% ipython --no-banner

In [1]: import numpy as np

In [2]: np.set_printoptions(precision=4, suppress=True, linewidth=160, legacy="1.25")

In [3]: mat = np.loadtxt("test16.csv", delimiter=",")

In [4]: print(mat)
[[ 0.0723 -1.1155  0.4588 -1.084   0.7778  0.3428  0.1971 -0.7754 -0.0473]
 [ 0.5062  0.9215  0.1456  0.2039 -0.0978  0.0657  0.501  -1.3682 -0.8337]
 [-1.3016 -0.0804  0.1073  0.0819 -0.2613 -0.0273  1.4866  0.0466  0.0049]
 [-0.1446 -0.5833  0.0513  0.8654  0.3947  0.8478 -0.1347  0.4641 -1.3339]
 [-0.2169 -0.0996 -1.7087 -0.1737 -0.157   0.8388 -0.0609 -0.4607  0.2212]
 [ 1.3739 -0.4607 -0.057   0.2551 -0.3839  0.3836  1.0926  0.4391  0.3884]
 [ 0.2169  0.8462 -0.3931 -1.0596  0.7375 -0.0244  0.4247  0.9261 -0.614 ]
 [-0.1446  0.7377  0.5034  0.4454  0.9449  1.0824  0.0359 -0.0226  0.9575]
 [-0.1446  0.2782  0.6506 -0.7819 -1.246   1.0657 -0.3211  0.2144 -0.1725]]

In [5]: rng = np.random.default_rng(68862)

In [6]: lab = rng.permutation(9)

In [7]: B = mat[:, lab] * rng.choice([-1, 1], 9)

In [8]: print(B)
[[-0.7754 -0.1971 -1.084  -0.7778  0.3428 -1.1155  0.4588  0.0473  0.0723]
 [-1.3682 -0.501   0.2039  0.0978  0.0657  0.9215  0.1456  0.8337  0.5062]
 [ 0.0466 -1.4866  0.0819  0.2613 -0.0273 -0.0804  0.1073 -0.0049 -1.3016]
 [ 0.4641  0.1347  0.8654 -0.3947  0.8478 -0.5833  0.0513  1.3339 -0.1446]
 [-0.4607  0.0609 -0.1737  0.157   0.8388 -0.0996 -1.7087 -0.2212 -0.2169]
 [ 0.4391 -1.0926  0.2551  0.3839  0.3836 -0.4607 -0.057  -0.3884  1.3739]
 [ 0.9261 -0.4247 -1.0596 -0.7375 -0.0244  0.8462 -0.3931  0.614   0.2169]
 [-0.0226 -0.0359  0.4454 -0.9449  1.0824  0.7377  0.5034 -0.9575 -0.1446]
 [ 0.2144  0.3211 -0.7819  1.246   1.0657  0.2782  0.6506  0.1725 -0.1446]]

In [9]: left, _, vt = np.linalg.svd(mat.T @ B)

In [10]: print(np.round(np.linalg.lstsq(mat, B)[0], 4) + 0)
[[ 0.  0.  0.  0.  0.  0.  0.  0.  1.]
 [ 0.  0.  0.  0.  0.  1.  0.  0.  0.]
 [ 0.  0.  0.  0.  0.  0.  1.  0.  0.]
 [ 0.  0.  1.  0.  0.  0.  0.  0.  0.]
 [ 0.  0.  0. -1.  0.  0.  0.  0.  0.]
 [ 0.  0.  0.  0.  1.  0.  0.  0.  0.]
 [ 0. -1.  0.  0.  0.  0.  0.  0.  0.]
 [ 1.  0.  0.  0.  0.  0.  0.  0.  0.]
 [ 0.  0.  0.  0.  0.  0.  0. -1.  0.]]

In [11]: print(np.round(left @ vt, 4) + 0)
[[ 0.  0.  0.  0.  0.  0.  0.  0.  1.]
 [ 0.  0.  0.  0.  0.  1.  0.  0.  0.]
 [ 0.  0.  0.  0.  0.  0.  1.  0.  0.]
 [ 0.  0.  1.  0.  0.  0.  0.  0.  0.]
 [ 0.  0.  0. -1.  0.  0.  0.  0.  0.]
 [ 0.  0.  0.  0.  1.  0.  0.  0.  0.]
 [ 0. -1.  0.  0.  0.  0.  0.  0.  0.]
 [ 1.  0.  0.  0.  0.  0.  0.  0.  0.]
 [ 0.  0.  0.  0.  0.  0.  0. -1.  0.]]

In [12]: w1 = np.array([[2, 0],
    ...:     [0, 2],
    ...:     [1, 1],
    ...:     [0, 1],
    ...:     [0, 1],
    ...:     [2, 1],
    ...:     [0, 2],
    ...:     [1, 1],
    ...:     [2, 2]])

In [13]: c = np.array([2, 1])

In [14]: hid = np.maximum(B @ w1 + c, 0)

In [15]: print(np.linalg.matrix_rank(hid))
2

In [16]: print(hid)
[[0.     0.    ]
 [3.1566 3.4243]
 [0.     0.    ]
 [3.6717 3.1518]
 [0.0508 0.    ]
 [4.5712 1.6221]
 [5.5329 0.    ]
 [2.629  2.0089]
 [2.0867 4.6347]]

In [17]: print((hid > 0).mean(axis=0))
[0.7778 0.5556]

In [18]: basis = np.array([[-1, 4, -5], [1, 0, -3]])

In [19]: print((hid @ basis).round(6).argmax(axis=1))
[0 1 0 1 1 1 1 1 1]

In [20]: print(w1 @ basis)
[[ -2   8 -10]
 [  2   0  -6]
 [  0   4  -8]
 [  1   0  -3]
 [  1   0  -3]
 [ -1   8 -13]
 [  2   0  -6]
 [  0   4  -8]
 [  0   8 -16]]

In [21]: m1 = np.load("run19.npy")

In [22]: print(m1)
[[ 0  0  0  0  1  0  0]
 [ 0  0  0  0  0 -5  0]
 [ 0  0  0  0  0  0  6]
 [ 0  7  0  0  0  0  0]
 [ 6  0  0  0  0  0  0]
 [ 0  0  0 -5  0  0  0]
 [ 0  0  4  0  0  0  0]]

In [23]: x = np.array([2, 1, 2, 2, 2, 1, 2])

In [24]: y = m1 @ x

In [25]: print(y)
[  2  -5  12   7  12 -10   8]

In [26]: print(np.linalg.solve(m1, -3 * y))
[-6. -3. -6. -6. -6. -3. -6.]

In [27]: print(np.linalg.solve(m1, y))
[2. 1. 2. 2. 2. 1. 2.]

In [28]: print(np.linalg.solve(m1, m1[:, 6]))
[ 0.  0.  0. -0.  0. -0.  1.]

In [29]: th = np.radians(180)

In [30]: Rm = np.eye(7)

In [31]: Rm[3, 3] = Rm[5, 5] = np.cos(th)

In [32]: Rm[3, 5], Rm[5, 3] = -np.sin(th), np.sin(th)

In [33]: print(Rm.round(4) + 0)
[[ 1.  0.  0.  0.  0.  0.  0.]
 [ 0.  1.  0.  0.  0.  0.  0.]
 [ 0.  0.  1.  0.  0.  0.  0.]
 [ 0.  0.  0. -1.  0.  0.  0.]
 [ 0.  0.  0.  0.  1.  0.  0.]
 [ 0.  0.  0.  0.  0. -1.  0.]
 [ 0.  0.  0.  0.  0.  0.  1.]]

In [34]: B = m1 @ Rm.T

In [35]: print(np.allclose(m1 @ m1.T, B @ B.T))
True

In [36]: print(round(float(np.linalg.det(Rm)), 4), np.trace(Rm))
1.0 3.0

In [37]: print(np.allclose(np.linalg.norm(m1, axis=1), np.linalg.norm(B, axis=1)))
True

In [38]: W0 = np.load("mat.npy")

In [39]: print(W0)
[[ 1  0  2  2  1 -1  0  0  2]
 [ 0  1  0  2  2  1 -1  0  0]
 [ 2  0  1  0  2  2  1 -1  0]
 [ 2  2  0  1  0  2  2  1 -1]
 [ 1  2  2  0  1  0  2  2  1]
 [-1  1  2  2  0  1  0  2  2]
 [ 0 -1  1  2  2  0  1  0  2]
 [ 0  0 -1  1  2  2  0  1  0]
 [ 2  0  0 -1  1  2  2  0  1]]

In [40]: x = np.array([2, 1, 0, 2, 1, 0, 1, 0, 0])

In [41]: y = W0 @ x

In [42]: c, lr = np.zeros(9), 1 / np.linalg.norm(W0, 2) ** 2

In [43]: for i in range(200):
    ...:     c -= lr * W0.T @ (W0 @ c - y)
    ...:     if i % 50 == 0: print(i, round(np.linalg.norm(W0 @ c - y), 4))
    ...: 
0 4.6718
50 0.3111
100 0.1117
150 0.0547

In [44]: print(c)
[ 1.993   0.9831  0.0178  2.0029  1.0026  0.0023  1.0072  0.0064 -0.0221]
